In [1]: import numpy as np

In [2]: import numpy.linalg as la

In [3]: np.set_printoptions(precision=4, suppress=True, linewidth=140)

In [4]: F = np.load("a.npy")

In [5]: F
Out[5]: 
array([[-1, -2, -3],
       [-2, -4, -6],
       [ 2,  4,  6]])

In [6]: proj = np.triu(np.array([[4, 7, 9], [0, 7, 1], [4, 0, 8]]), 1) + np.eye(3)

In [7]: M2 = proj @ F @ la.inv(proj)

In [8]: np.poly(M2)
Out[8]: array([ 1., -1.,  0.,  0.])

In [9]: M2
Out[9]: 
array([[  3., -15.,  -3.],
       [  0.,   0.,   0.],
       [  2., -10.,  -2.]])

In [10]: np.trace(M2), np.trace(F)
Out[10]: (np.float64(1.0), np.int64(1))

In [11]: M2 = np.array([[-2, 2, -2], [-1, 0, 0], [-1, 1, 1]])

In [12]: np.einsum("ij->j", F)
Out[12]: array([-1, -2, -3])

In [13]: np.round(la.det(F.T), 4)
Out[13]: np.float64(-0.0)

In [14]: np.kron(np.eye(2, dtype=int), F)
Out[14]: 
array([[-1, -2, -3,  0,  0,  0],
       [-2, -4, -6,  0,  0,  0],
       [ 2,  4,  6,  0,  0,  0],
       [ 0,  0,  0, -1, -2, -3],
       [ 0,  0,  0, -2, -4, -6],
       [ 0,  0,  0,  2,  4,  6]])

In [15]: np.round(np.poly(F), 4) + 0
Out[15]: array([ 1., -1.,  0.,  0.])

In [16]: round(la.eigvals(F).sum().real, 4)
Out[16]: np.float64(1.0)

In [17]: np.einsum("ij,ji->", F, F)
Out[17]: np.int64(1)

In [18]: np.round(la.det(F[::-1]), 4)
Out[18]: np.float64(0.0)

In [19]: np.round(la.eigvals(F), 4) + 0
Out[19]: array([1., 0., 0.])

In [20]: np.einsum("ii->", F)
Out[20]: np.int64(1)

In [21]: M2 = np.array([[-5, 4, -3], [-5, -1, -3]])

In [22]: C = np.kron(M2, F)

In [23]: C.shape
Out[23]: (6, 9)

In [24]: round(la.norm(C, 2), 4), round(la.norm(M2, 2) * la.norm(F, 2), 4)
Out[24]: (np.float64(96.1839), np.float64(96.1839))

In [25]: data = np.load("x.npy")

In [26]: data
Out[26]: 
array([[-1.4235,  1.0731,  0.1326,  2.648 ,  0.4453, -1.0217],
       [-1.3833,  0.4148,  0.4773, -1.6212,  2.3731,  0.6519],
       [ 2.3354, -0.7348, -0.95  ,  0.5597,  2.2423, -3.305 ],
       [-0.7408,  0.4106,  1.5611, -2.218 , -1.3817, -2.8376],
       [ 0.6064,  2.4338, -0.0292, -1.1014, -0.2141,  0.471 ],
       [-1.1585, -2.543 , -0.2157,  0.5226, -1.2327,  0.2119],
       [-1.3267,  0.3048, -3.1382, -0.8615, -0.2554, -0.8947]])

In [27]: vec = np.array([3, 3, 5, -2, -1, 1])

In [28]: data @ np.eye(6)[0]
Out[28]: array([-1.4235, -1.3833,  2.3354, -0.7408,  0.6064, -1.1585, -1.3267])

In [29]: (data @ vec).argmax()
Out[29]: np.int64(4)

In [30]: data @ np.ones(6)
Out[30]: array([ 1.8537,  0.9125,  0.1476, -5.2063,  2.1664, -4.4154, -6.1717])

In [31]: np.sign((data @ vec).round(6))
Out[31]: array([-1.,  1., -1.,  1.,  1., -1., -1.])

In [32]: data @ vec
Out[32]: array([ -7.1515,   1.002 ,  -6.6152,   9.7949,  11.8624, -11.7833, -17.6728])

In [33]: data @ (2 * vec)
Out[33]: array([-14.3031,   2.0039, -13.2304,  19.5898,  23.7247, -23.5667, -35.3457])

In [34]: np.einsum("ij,j->i", data, vec)
Out[34]: array([ -7.1515,   1.002 ,  -6.6152,   9.7949,  11.8624, -11.7833, -17.6728])

In [35]: E = np.loadtxt("arr.csv", delimiter=",")

In [36]: E
Out[36]: 
array([[ 0.5536, -0.2679, -0.4464, -0.2679, -0.2679, -0.4464, -0.0893, -0.2679],
       [-0.2679,  0.8393, -0.2679, -0.1607, -0.1607, -0.2679, -0.0536, -0.1607],
       [-0.4464, -0.2679,  0.5536, -0.2679, -0.2679, -0.4464, -0.0893, -0.2679],
       [-0.2679, -0.1607, -0.2679,  0.8393, -0.1607, -0.2679, -0.0536, -0.1607],
       [-0.2679, -0.1607, -0.2679, -0.1607,  0.8393, -0.2679, -0.0536, -0.1607],
       [-0.4464, -0.2679, -0.4464, -0.2679, -0.2679,  0.5536, -0.0893, -0.2679],
       [-0.0893, -0.0536, -0.0893, -0.0536, -0.0536, -0.0893,  0.9821, -0.0536],
       [-0.2679, -0.1607, -0.2679, -0.1607, -0.1607, -0.2679, -0.0536,  0.8393]])

In [37]: # equal to its transpose

In [38]: W = np.array([[0, 1, -3],
    ...:     [2, -3, 2],
    ...:     [-3, 3, 3],
    ...:     [-2, 1, 3],
    ...:     [0, -1, 1],
    ...:     [2, 1, 1],
    ...:     [2, 2, 1],
    ...:     [-3, 1, 0]])

In [39]: coef = np.array([-1, -2, 1])

In [40]: hid = np.maximum(E @ W + coef, 0)

In [41]: (hid > 0).astype(int)
Out[41]: 
array([[1, 0, 0],
       [1, 0, 1],
       [0, 0, 1],
       [0, 0, 1],
       [0, 0, 1],
       [1, 0, 0],
       [1, 0, 1],
       [0, 0, 0]])

In [42]: la.matrix_rank(hid)
Out[42]: np.int64(2)

In [43]: hid
Out[43]: 
array([[0.0714, 0.    , 0.    ],
       [1.6429, 0.    , 1.7143],
       [0.    , 0.    , 1.8571],
       [0.    , 0.    , 2.7143],
       [0.    , 0.    , 0.7143],
       [2.0714, 0.    , 0.    ],
       [1.2143, 0.    , 1.5714],
       [0.    , 0.    , 0.    ]])

In [44]: C = np.array([[2, 3], [3, 1], [1, 3]])

In [45]: hid @ C
Out[45]: 
array([[ 0.1429,  0.2143],
       [ 5.    , 10.0714],
       [ 1.8571,  5.5714],
       [ 2.7143,  8.1429],
       [ 0.7143,  2.1429],
       [ 4.1429,  6.2143],
       [ 4.    ,  8.3571],
       [ 0.    ,  0.    ]])

In [46]: (hid @ C).round(6).argmax(axis=1)
Out[46]: array([1, 1, 1, 1, 1, 1, 1, 0])

In [47]: W @ C
Out[47]: 
array([[ 0, -8],
       [-3,  9],
       [ 6,  3],
       [ 2,  4],
       [-2,  2],
       [ 8, 10],
       [11, 11],
       [-3, -8]])
